$ python -q
>>> import numpy as np
>>> import numpy.linalg as la
>>> np.set_printoptions(suppress=True, linewidth=200)
>>> rd = lambda a: np.round(a, 1) + 0
>>> m1 = np.load("test19.npy")
>>> m1
array([[-7.2,  0.2, -1.2, -2.5,  1.2, -0.6, -0.3,  1.7],
       [ 0.2,  2.7,  0.3, -2.2, -0.5,  0.1,  0. ,  1.2],
       [-1.2,  0.3, -0.8,  3.3, -0.6,  0.4,  0.3, -1.2],
       [-2.5, -2.2,  3.3,  0.7,  0.8, -1. , -2.5, -1.3],
       [ 1.2, -0.5, -0.6,  0.8, -2.8,  1.4, -2.7, -3. ],
       [-0.6,  0.1,  0.4, -1. ,  1.4, -5.4,  0.1, -1.4],
       [-0.3,  0. ,  0.3, -2.5, -2.7,  0.1, -1.4, -0.5],
       [ 1.7,  1.2, -1.2, -1.3, -3. , -1.4, -0.5,  1.3]])
>>> w, vecs = la.eigh(m1)
>>> x = np.array([1, 1, 1, 1, 0, 0, 2, 1])
>>> rd(x @ m1 @ x / (x @ x)), rd(w[0]), rd(w[-1])
(np.float64(-2.7), np.float64(-9.0), np.float64(7.0))
>>> rd(vecs * np.maximum(w, 0) @ vecs.T)
array([[ 0.3,  0.4, -0.6, -0.8, -0.2,  0. ,  0.2,  0.5],
       [ 0.4,  2.9, -0.3, -1.6, -0.6,  0. ,  0.4,  1.1],
       [-0.6, -0.3,  1.3,  1.7,  0.2,  0. , -0.3, -0.8],
       [-0.8, -1.6,  1.7,  2.9,  0.7,  0. , -1. , -1.4],
       [-0.2, -0.6,  0.2,  0.7,  0.9,  0.3, -0.6, -1.3],
       [ 0. ,  0. ,  0. ,  0. ,  0.3,  0.1,  0. , -0.5],
       [ 0.2,  0.4, -0.3, -1. , -0.6,  0. ,  0.8,  0.4],
       [ 0.5,  1.1, -0.8, -1.4, -1.3, -0.5,  0.4,  2.6]])
>>> rd(vecs * np.abs(w) @ vecs.T)
array([[ 7.7,  0.5,  0.1,  0.9, -1.5,  0.5,  0.6, -0.6],
       [ 0.5,  3.1, -0.9, -1. , -0.6, -0.1,  0.8,  1. ],
       [ 0.1, -0.9,  3.5,  0.1,  0.9, -0.4, -1. , -0.5],
       [ 0.9, -1. ,  0.1,  5.2,  0.5,  1. ,  0.4, -1.4],
       [-1.5, -0.6,  0.9,  0.5,  4.7, -0.8,  1.5,  0.5],
       [ 0.5, -0.1, -0.4,  1. , -0.8,  5.7, -0.1,  0.4],
       [ 0.6,  0.8, -1. ,  0.4,  1.5, -0.1,  3.1,  1.4],
       [-0.6,  1. , -0.5, -1.4,  0.5,  0.4,  1.4,  3.8]])
>>> rd(x @ m1 @ x)
np.float64(-24.3)
>>> rng = np.random.default_rng(18)
>>> z = rng.permutation(8)
>>> A2 = m1[:, z] * rng.choice([-1, 1], 8)
>>> A2
array([[-1.2, -0.3, -7.2,  1.2, -0.6,  0.2,  1.7, -2.5],
       [ 0.3,  0. ,  0.2, -0.5,  0.1,  2.7,  1.2, -2.2],
       [-0.8,  0.3, -1.2, -0.6,  0.4,  0.3, -1.2,  3.3],
       [ 3.3, -2.5, -2.5,  0.8, -1. , -2.2, -1.3,  0.7],
       [-0.6, -2.7,  1.2, -2.8,  1.4, -0.5, -3. ,  0.8],
       [ 0.4,  0.1, -0.6,  1.4, -5.4,  0.1, -1.4, -1. ],
       [ 0.3, -1.4, -0.3, -2.7,  0.1,  0. , -0.5, -2.5],
       [-1.2, -0.5,  1.7, -3. , -1.4,  1.2,  1.3, -1.3]])
>>> Uu, _, VT = la.svd(m1.T @ A2)
>>> z
array([2, 6, 0, 4, 5, 1, 7, 3])
>>> rd(Uu @ VT)
array([[0., 0., 1., 0., 0., 0., 0., 0.],
       [0., 0., 0., 0., 0., 1., 0., 0.],
       [1., 0., 0., 0., 0., 0., 0., 0.],
       [0., 0., 0., 0., 0., 0., 0., 1.],
       [0., 0., 0., 1., 0., 0., 0., 0.],
       [0., 0., 0., 0., 1., 0., 0., 0.],
       [0., 1., 0., 0., 0., 0., 0., 0.],
       [0., 0., 0., 0., 0., 0., 1., 0.]])
